$ python3 -q
>>> import numpy as np
>>> np.set_printoptions(precision=2, suppress=True, linewidth=160)
>>> rnd = lambda a: np.round(a, 2) + 0
>>> J = np.loadtxt("block13.csv", delimiter=",")
>>> J
array([[-1., -2.,  2.,  4.],
       [ 3.,  1., -6., -2.],
       [-1., -2., -1., -2.],
       [ 3.,  1.,  3.,  1.]])
>>> O, vecs = np.linalg.qr(J[:, :2])[0], np.linalg.qr(J[:, 2:])[0]
>>> sigma = np.linalg.svd(O.T @ vecs, compute_uv=False)
>>> rnd(sigma)
array([0.32, 0.32])
>>> rnd(np.linalg.norm(O @ O.T - vecs @ vecs.T, 2))
np.float64(0.95)
>>> u, v = J[0], J[3]
>>> u @ v
np.float64(5.0)
>>> pr = (u @ v) / (u @ u) * u
>>> np.outer(u, v)
array([[-3., -1., -3., -1.],
       [-6., -2., -6., -2.],
       [ 6.,  2.,  6.,  2.],
       [12.,  4., 12.,  4.]])
>>> mat = np.load("test11.npy")
>>> mat
array([[-1,  0,  1,  2],
       [ 3,  4,  5,  6],
       [ 7,  8,  9, 10],
       [11, 12, 13, 14]])
>>> rng = np.random.default_rng(908)
>>> z = rng.permutation(4)
>>> z
array([0, 3, 2, 1])
>>> out = mat[z][:, z]
>>> np.allclose(out, mat)
False
>>> np.diag(out)
array([-1, 14,  9,  4])
>>> rnd(np.linalg.det(out)), rnd(np.linalg.det(mat[z]))
(np.float64(0.0), np.float64(0.0))
>>> out
array([[-1,  2,  1,  0],
       [11, 14, 13, 12],
       [ 7, 10,  9,  8],
       [ 3,  6,  5,  4]])
>>> Uu, sigma, vt = np.linalg.svd(out)
>>> vecs = vt[:(sigma > 1e-8).sum()]
>>> x0 = out[1] + 2 * out[3] + rng.integers(2) * np.eye(4)[3]
>>> x0
array([17., 26., 23., 21.])
>>> rnd(np.diag(vecs.T @ vecs))
array([0.7, 0.7, 0.3, 0.3])
>>> rank = np.linalg.matrix_rank(mat)
>>> rank
np.int64(2)
>>> ns = np.linalg.svd(mat)[2][rank:].T
>>> ns.shape
(4, 2)
>>> np.allclose(mat @ ns, 0)
True
>>> [int(np.linalg.matrix_rank(mat[:, :j + 1])) for j in range(4)]
[1, 2, 2, 2]
>>> rnd(mat @ ns)
array([[0., 0.],
       [0., 0.],
       [0., 0.],
       [0., 0.]])
>>> np.kron(np.eye(2, dtype=int), mat)
array([[-1,  0,  1,  2,  0,  0,  0,  0],
       [ 3,  4,  5,  6,  0,  0,  0,  0],
       [ 7,  8,  9, 10,  0,  0,  0,  0],
       [11, 12, 13, 14,  0,  0,  0,  0],
       [ 0,  0,  0,  0, -1,  0,  1,  2],
       [ 0,  0,  0,  0,  3,  4,  5,  6],
       [ 0,  0,  0,  0,  7,  8,  9, 10],
       [ 0,  0,  0,  0, 11, 12, 13, 14]])
>>> rnd(np.linalg.det(2 * mat)), rnd(np.linalg.det(mat))
(np.float64(0.0), np.float64(0.0))
>>> rnd(np.linalg.eigvals(mat))
array([28.78, -2.78,  0.  ,  0.  ])
>>> np.einsum("ij,ji->", mat, mat)
np.int64(836)
>>> rnd(np.poly(mat))
array([  1., -26., -80.,   0.,   0.])
>>> K = np.array([[-0.5, -0.8, 0.0],
...     [-0.4, -0.1, -0.4],
...     [-0.2, -0.5, 0.6],
...     [-0.1, -0.6, 1.1],
...     [-0.6, 0.1, -0.4],
...     [-0.1, 0.6, 0.0],
...     [0.8, 0.2, 0.4],
...     [0.8, -2.0, -1.5],
...     [1.6, 1.7, 0.7],
...     [-0.3, -1.2, 0.3],
...     [-0.2, 0.8, 0.1],
...     [1.0, -0.9, -0.3],
...     [-1.9, -1.6, -1.0],
...     [-0.9, -0.8, 0.8],
...     [1.3, 1.0, 0.9],
...     [-1.1, 0.1, -0.1],
...     [0.5, -1.2, 0.1],
...     [-1.0, 0.2, -1.1],
...     [1.5, -0.5, -0.1],
...     [1.0, 0.6, -0.7]])
>>> K[14] *= 5
>>> K
array([[-0.5, -0.8,  0. ],
       [-0.4, -0.1, -0.4],
       [-0.2, -0.5,  0.6],
       [-0.1, -0.6,  1.1],
       [-0.6,  0.1, -0.4],
       [-0.1,  0.6,  0. ],
       [ 0.8,  0.2,  0.4],
       [ 0.8, -2. , -1.5],
       [ 1.6,  1.7,  0.7],
       [-0.3, -1.2,  0.3],
       [-0.2,  0.8,  0.1],
       [ 1. , -0.9, -0.3],
       [-1.9, -1.6, -1. ],
       [-0.9, -0.8,  0.8],
       [ 6.5,  5. ,  4.5],
       [-1.1,  0.1, -0.1],
       [ 0.5, -1.2,  0.1],
       [-1. ,  0.2, -1.1],
       [ 1.5, -0.5, -0.1],
       [ 1. ,  0.6, -0.7]])
>>> Xc = K - K.mean(axis=0)
>>> Uu, sigma, vt = np.linalg.svd(Xc, full_matrices=False)
>>> (np.sign(Uu[:, 0]) == np.sign(Uu[0, 0])).astype(int)
array([1, 1, 1, 1, 1, 0, 0, 1, 0, 1, 0, 1, 1, 1, 0, 1, 1, 1, 0, 0])
>>> rnd(sigma)
array([10.31,  3.46,  2.77])
>>> rnd(sigma ** 2 / (sigma ** 2).sum())
array([0.84, 0.1 , 0.06])
>>> rnd(vt[0] * np.sign(vt[0, np.abs(vt[0]).argmax()]))
array([0.68, 0.57, 0.45])
